$ python -q
>>> import numpy as np
>>> from numpy import linalg as LA
>>> np.set_printoptions(suppress=True, linewidth=160)
>>> E = np.load("m.npy")
>>> print(E)
[[-38.95 -19.91  -0.29 -40.56]
 [-39.94 -19.9   -0.7  -41.64]
 [-39.84 -20.31  -0.06 -40.11]
 [-40.45 -20.62   1.75 -41.16]
 [-41.04 -19.71  -0.43 -39.27]
 [-39.34 -22.05  -0.15 -38.88]
 [-39.57 -22.82  -1.18 -40.02]
 [-40.27 -19.51  -0.11 -39.74]
 [-39.   -19.99  -0.62 -40.54]
 [-39.74 -19.36   0.06 -38.19]
 [-40.74 -19.8   -1.35 -38.81]
 [-38.79 -20.91   0.95 -40.22]
 [-40.79 -19.93   1.56 -39.33]
 [-40.7  -18.98   1.16 -38.69]
 [-38.1  -20.73   0.06 -39.83]
 [-38.87 -19.92   0.56 -40.52]
 [-40.61 -20.13   0.65 -38.44]
 [-42.04 -18.84   2.5  -39.32]
 [-40.8  -20.13  -1.49 -41.7 ]
 [-39.86 -19.01   1.25 -39.64]
 [-39.91 -19.16  -0.21 -40.19]
 [-40.69 -21.1   -3.41 -39.72]
 [-40.41 -18.47  -0.66 -39.05]
 [-39.17 -19.22  -0.21 -41.22]
 [-38.51 -18.88  -0.73 -39.98]
 [-37.65 -20.21  -0.04 -38.29]
 [-40.31 -21.53  -0.89 -39.98]
 [-40.11 -19.91  -0.09 -40.54]
 [-38.81 -20.24  -1.04 -38.78]]
>>> t = np.radians(120)
>>> R = np.eye(4)
>>> R[3, 3] = R[2, 2] = np.cos(t)
>>> R[3, 2], R[2, 3] = -np.sin(t), np.sin(t)
>>> R.round(2)
array([[ 1.  ,  0.  ,  0.  ,  0.  ],
       [ 0.  ,  1.  ,  0.  ,  0.  ],
       [ 0.  ,  0.  , -0.5 ,  0.87],
       [ 0.  ,  0.  , -0.87, -0.5 ]])
>>> B = E @ R.T
>>> np.allclose(LA.norm(E, axis=1), LA.norm(B, axis=1))
True
>>> print(np.allclose(E @ E.T, B @ B.T))
True
>>> np.round(np.abs(B - E).max(axis=0), 2)
array([ 0.  ,  0.  , 38.27, 63.84])
>>> G = R.T @ R
>>> np.round(LA.eigvalsh(G)[::-1], 2)
array([1., 1., 1., 1.])
>>> (R @ R.T).shape
(4, 4)
>>> LA.matrix_rank(G)
np.int64(4)
>>> G = np.cov(E, rowvar=False)
>>> np.median(E, axis=0)
array([-39.91, -19.92,  -0.15, -39.83])
>>> np.round(E.std(axis=0), 2)
array([0.97, 0.96, 1.13, 0.94])
>>> feats = np.array([[0, 0, 0],
...     [0, 2, -1],
...     [-1, 0, -1],
...     [0, 0, -1],
...     [-1, -2, 0],
...     [0, 0, 0],
...     [-1, -2, 0],
...     [0, 0, 0],
...     [0, 2, -1],
...     [-1, -2, 0],
...     [1, 2, -1],
...     [0, 0, 0]])
>>> P = feats @ LA.solve(feats.T @ feats, feats.T)
>>> np.allclose(P @ P, P)
True
>>> round(np.trace(P), 2)
np.float64(3.0)
>>> np.round(LA.eigvalsh(P), 2) + 0
array([0., 0., 0., 0., 0., 0., 0., 0., 0., 1., 1., 1.])
>>> np.round(P @ feats[:, 0], 2) + 0
array([ 0.,  0., -1.,  0., -1.,  0., -1.,  0.,  0., -1.,  1.,  0.])
>>> np.round(np.diag(P), 2)
array([0.  , 0.36, 0.44, 0.56, 0.24, 0.  , 0.24, 0.  , 0.36, 0.24, 0.56, 0.  ])
>>> data = np.loadtxt("sample0.csv", delimiter=",")
>>> print(data)
[[39.38 40.72  0.38]
 [41.26 38.99 -0.19]
 [39.55 38.68 -1.34]
 [41.86 39.31 -2.39]
 [38.1  40.39  0.53]
 [39.21 40.43  0.63]
 [40.45 39.1   0.64]
 [39.93 39.34 -0.51]
 [38.86 38.39  0.21]
 [40.92 41.02  0.1 ]
 [39.18 41.16 -0.34]
 [40.56 39.    0.49]
 [40.63 40.47 -1.41]
 [39.49 40.31  0.15]
 [41.36 38.44  1.32]
 [39.81 40.31 -0.69]
 [39.59 39.98  1.81]
 [38.92 41.01 -0.45]
 [41.5  40.78  0.27]
 [38.02 40.11  0.  ]
 [39.46 40.72  0.09]
 [40.48 41.06  1.49]
 [39.62 40.16  1.19]
 [39.88 40.29 -2.22]
 [40.98 40.05  0.44]
 [40.41 40.48  0.23]
 [38.74 39.05 -0.61]]
>>> d = LA.norm(data[:, None] - data[None], axis=-1)
>>> print(d.shape)
(27, 27)
>>> print((d + 1e9 * np.eye(27)).round(6).argmin(axis=1))
[20 11  7 12 19  0 11 15 26 18 17  6 15 20 11 13 22 10  9  4  0 22 16 12 25 24  8]
>>> np.flatnonzero(d[3] < d.mean() / 2)
array([3])
>>> print(LA.matrix_rank(d ** 2))
5
>>> B = np.c_[data[:, :2] @ np.array([[2, 0], [1, 1]]), np.array([-2, -1, 0, 1, 2, -2, -1, 1, -1, -2, 0, -1, 2, -2, -2, -1, 0, 1, 2, -2, 2, -2, 1, 0, -2, 2, -2])]
>>> B.round(2)
array([[119.48,  40.72,  -2.  ],
       [121.51,  38.99,  -1.  ],
       [117.78,  38.68,   0.  ],
       [123.03,  39.31,   1.  ],
       [116.59,  40.39,   2.  ],
       [118.85,  40.43,  -2.  ],
       [120.  ,  39.1 ,  -1.  ],
       [119.2 ,  39.34,   1.  ],
       [116.11,  38.39,  -1.  ],
       [122.86,  41.02,  -2.  ],
       [119.52,  41.16,   0.  ],
       [120.12,  39.  ,  -1.  ],
       [121.73,  40.47,   2.  ],
       [119.29,  40.31,  -2.  ],
       [121.16,  38.44,  -2.  ],
       [119.93,  40.31,  -1.  ],
       [119.16,  39.98,   0.  ],
       [118.85,  41.01,   1.  ],
       [123.78,  40.78,   2.  ],
       [116.15,  40.11,  -2.  ],
       [119.64,  40.72,   2.  ],
       [122.02,  41.06,  -2.  ],
       [119.4 ,  40.16,   1.  ],
       [120.05,  40.29,   0.  ],
       [122.01,  40.05,  -2.  ],
       [121.3 ,  40.48,   2.  ],
       [116.53,  39.05,  -2.  ]])
>>> np.round(LA.norm(LA.qr(data)[0].T @ B, axis=0) ** 2 / ((B ** 2).sum(axis=0) + 1e-12), 2)
array([1.  , 1.  , 0.13])
>>> np.round(LA.lstsq(data, B[:, 0])[0], 2) + 0
array([2., 1., 0.])
>>> C = data[[7, 13]].astype(float)
>>> for _ in range(4):
...     lab = LA.norm(data[:, None] - C, axis=-1).argmin(axis=1)
...     C = np.array([data[lab == j].mean(axis=0) for j in range(2)])
... 
>>> lab
array([1, 0, 0, 0, 1, 1, 0, 0, 0, 1, 1, 0, 0, 1, 0, 1, 1, 1, 1, 1, 1, 1, 1, 0, 1, 1, 0])
>>> np.round(C[1] - C[0], 2)
array([-0.59,  1.36,  0.91])
>>> print(np.abs(C[1] - C[0]).argmax())
1
>>> print(np.bincount(lab))
[11 16]
>>> left, sigma, Vt = LA.svd(data)
>>> np.argmax(sigma[:-1] / (sigma[1:] + 1e-6)) + 1
np.int64(1)
>>> sigma.round(2)
array([293.69,   5.38,   4.83])
>>> B = left[:, :1] @ np.diag(sigma[:1]) @ Vt[:1]
>>> print(round(LA.norm(data - B) / LA.norm(data), 2))
0.02
>>> LA.matrix_rank(data, rtol=0.05)
np.int64(1)
>>> K = np.loadtxt("case8.csv", delimiter=",")
>>> K
array([[0., 0., 0., 0., 0.],
       [3., 3., 1., 3., 2.],
       [3., 3., 1., 3., 2.],
       [3., 3., 1., 3., 2.],
       [9., 9., 3., 9., 6.]])
>>> # row 2 repeats row 1
>>> r = LA.matrix_rank(K)
>>> r
np.int64(1)
>>> ns = LA.svd(K)[2][r:].T
>>> np.allclose(K @ ns, 0)
True
>>> [int(LA.matrix_rank(K[:i])) for i in range(1, len(K) + 1)]
[0, 1, 1, 1, 1]
>>> [int(LA.matrix_rank(np.delete(K, i, axis=0))) for i in range(5)]
[1, 1, 1, 1, 1]
>>> print(np.abs(np.diag(LA.qr(K)[1])) > 1e-9)
[ True False False False False]
>>> np.unique(K.round(6), axis=0).shape
(3, 5)
>>> print(round(np.trace(LA.pinv(K) @ K), 2))
1.0
>>> round(LA.norm(K, 2) / LA.norm(K), 2)
np.float64(1.0)
>>> print(np.argsort(-LA.norm(K, axis=0).round(6), kind="stable")[:3])
[0 1 3]
>>> W0 = np.load("w.npy")
>>> W0
array([[-7, -9, -6, -7],
       [-5, -7, -4, -5]])
>>> left, sigma, Vt = LA.svd(W0)
>>> sigma.round(2)
array([18.16,  0.48])
>>> B = left[:, :1] @ np.diag(sigma[:1]) @ Vt[:1]
>>> print(np.round(np.abs(W0 - B).max(), 2))
0.27
>>> LA.matrix_rank(W0, rtol=0.05)
np.int64(1)
>>> B.round(2)
array([[-6.94, -9.2 , -5.82, -6.94],
       [-5.08, -6.73, -4.25, -5.08]])
>>> LA.matrix_rank(B)
np.int64(1)
>>> LA.cond(B) > 100
np.True_
>>> np.argsort(-LA.norm(B, axis=0).round(6), kind="stable")[:3]
array([1, 0, 3])
>>> B = np.array([[5, 0, -5], [3, -1, -4]])
>>> C = np.kron(B, W0)
>>> C.shape
(4, 12)
>>> print(C)
[[-35 -45 -30 -35   0   0   0   0  35  45  30  35]
 [-25 -35 -20 -25   0   0   0   0  25  35  20  25]
 [-21 -27 -18 -21   7   9   6   7  28  36  24  28]
 [-15 -21 -12 -15   5   7   4   5  20  28  16  20]]
>>> arr = np.load("arr.npy")
>>> arr
array([[ 6,  5,  6,  1],
       [ 1,  0,  1, -4],
       [ 3,  2,  3, -2],
       [ 6,  5,  6,  1]])
>>> LA.matrix_rank(arr, rtol=0.1)
np.int64(2)
>>> print(np.argsort(-LA.norm(arr, axis=0).round(6), kind="stable")[:3])
[0 2 1]
>>> LA.cond(arr) > 100
np.True_
>>> round(float(LA.norm(arr, 2) / LA.norm(arr)), 2)
0.95
>>> B = np.array([[-2, -1, 2], [-1, 0, 2]])
>>> C = np.kron(B, arr)
>>> C.shape
(8, 12)
>>> LA.matrix_rank(C)
np.int64(4)
>>> C
array([[-12, -10, -12,  -2,  -6,  -5,  -6,  -1,  12,  10,  12,   2],
       [ -2,   0,  -2,   8,  -1,   0,  -1,   4,   2,   0,   2,  -8],
       [ -6,  -4,  -6,   4,  -3,  -2,  -3,   2,   6,   4,   6,  -4],
       [-12, -10, -12,  -2,  -6,  -5,  -6,  -1,  12,  10,  12,   2],
       [ -6,  -5,  -6,  -1,   0,   0,   0,   0,  12,  10,  12,   2],
       [ -1,   0,  -1,   4,   0,   0,   0,   0,   2,   0,   2,  -8],
       [ -3,  -2,  -3,   2,   0,   0,   0,   0,   6,   4,   6,  -4],
       [ -6,  -5,  -6,  -1,   0,   0,   0,   0,  12,  10,  12,   2]])
>>> np.round(LA.norm(C, 2), 2), round(LA.norm(B, 2) * LA.norm(arr, 2), 2)
(np.float64(53.83), np.float64(53.83))
